% python3 -q
>>> import numpy as np
>>> import numpy.linalg as la
>>> np.set_printoptions(precision=1, suppress=True, linewidth=100)
>>> def rd(a):
...     return np.round(a, 1) + 0
... 
>>> F = np.loadtxt("a.csv", delimiter=",")
>>> rd(F)
array([[-1.5,  0.3, -0.6,  1.2,  0.4],
       [-1.7,  0.7, -1.1, -4.1, -0.6],
       [ 1.4, -0.7,  0.9,  7.6,  1.1],
       [-1.7,  1.6, -1.9, -0.9,  2.3],
       [ 0.7, -0.2,  0.2,  2.6,  0.1],
       [ 0.1, -0.2,  0.2, -3.3, -1.3],
       [-2. ,  1.9, -2.2, -2.1,  2.6],
       [ 1.1,  0.7, -0.5,  1.1,  2. ]])
>>> rd(la.norm(F, 2) / la.norm(F))
np.float64(0.9)
>>> np.argsort(-la.norm(F, axis=0).round(6), kind="stable")[:3]
array([3, 4, 0])
>>> u = np.array([-1, 2])
>>> rd(np.cross(F[4, :3], F[6, :3]))
array([0.1, 1.1, 0.8])
>>> u, v = F[7], F[5]
>>> rd(u @ v)
np.float64(-6.3)
>>> rd(u @ u)
np.float64(7.4)
>>> pr = (u @ v) / (u @ u) * u
>>> rd(pr)
array([-1. , -0.6,  0.4, -0.9, -1.7])
>>> (v - pr) @ u
np.float64(0.0)
>>> rd(np.outer(u, v))
array([[ 0.1, -0.2,  0.2, -3.8, -1.5],
       [ 0.1, -0.1,  0.1, -2.4, -0.9],
       [ 0. ,  0.1, -0.1,  1.6,  0.6],
       [ 0.1, -0.2,  0.2, -3.6, -1.4],
       [ 0.2, -0.3,  0.4, -6.7, -2.6]])
>>> rank = la.matrix_rank(F)
>>> rank
np.int64(4)
>>> null = la.svd(F)[2][rank:].T
>>> rd(F @ null)
array([[0.],
       [0.],
       [0.],
       [0.],
       [0.],
       [0.],
       [0.],
       [0.]])
>>> [int(la.matrix_rank(np.delete(F, i, axis=0))) for i in range(8)]
[4, 4, 4, 4, 4, 4, 4, 4]
>>> null.shape
(5, 1)
>>> [int(la.matrix_rank(F[:i])) for i in range(1, len(F) + 1)]
[1, 2, 3, 4, 4, 4, 4, 4]
>>> rd(null @ null.T)
array([[ 0. ,  0. ,  0. ,  0. ,  0. ],
       [ 0. ,  0.7,  0.4,  0. , -0.2],
       [ 0. ,  0.4,  0.3,  0. , -0.1],
       [ 0. ,  0. ,  0. ,  0. ,  0. ],
       [ 0. , -0.2, -0.1,  0. ,  0. ]])
>>> rd(null[:, 0] / null[np.abs(null[:, 0]).round(6).argmax(), 0])
array([-0.1,  1. ,  0.6,  0.1, -0.2])
>>> theta = np.deg2rad(15)
>>> feats = np.eye(6)
>>> feats[np.ix_([5, 1], [5, 1])] = [[np.cos(theta), -np.sin(theta)], [np.sin(theta), np.cos(theta)]]
>>> rd(feats)
array([[ 1. ,  0. ,  0. ,  0. ,  0. ,  0. ],
       [ 0. ,  1. ,  0. ,  0. ,  0. ,  0.3],
       [ 0. ,  0. ,  1. ,  0. ,  0. ,  0. ],
       [ 0. ,  0. ,  0. ,  1. ,  0. ,  0. ],
       [ 0. ,  0. ,  0. ,  0. ,  1. ,  0. ],
       [ 0. , -0.3,  0. ,  0. ,  0. ,  1. ]])
>>> rng = np.random.default_rng(42)
>>> lab = rng.permutation(6)
>>> lab
array([3, 2, 5, 4, 1, 0])
>>> M2 = feats[lab][:, lab]
>>> rd(np.diag(M2))
array([1., 1., 1., 1., 1., 1.])
>>> rd(M2)
array([[ 1. ,  0. ,  0. ,  0. ,  0. ,  0. ],
       [ 0. ,  1. ,  0. ,  0. ,  0. ,  0. ],
       [ 0. ,  0. ,  1. ,  0. , -0.3,  0. ],
       [ 0. ,  0. ,  0. ,  1. ,  0. ,  0. ],
       [ 0. ,  0. ,  0.3,  0. ,  1. ,  0. ],
       [ 0. ,  0. ,  0. ,  0. ,  0. ,  1. ]])
>>> np.allclose(M2, feats)
False
>>> rd(np.sort(np.abs(la.eigvals(M2))))
array([1., 1., 1., 1., 1., 1.])
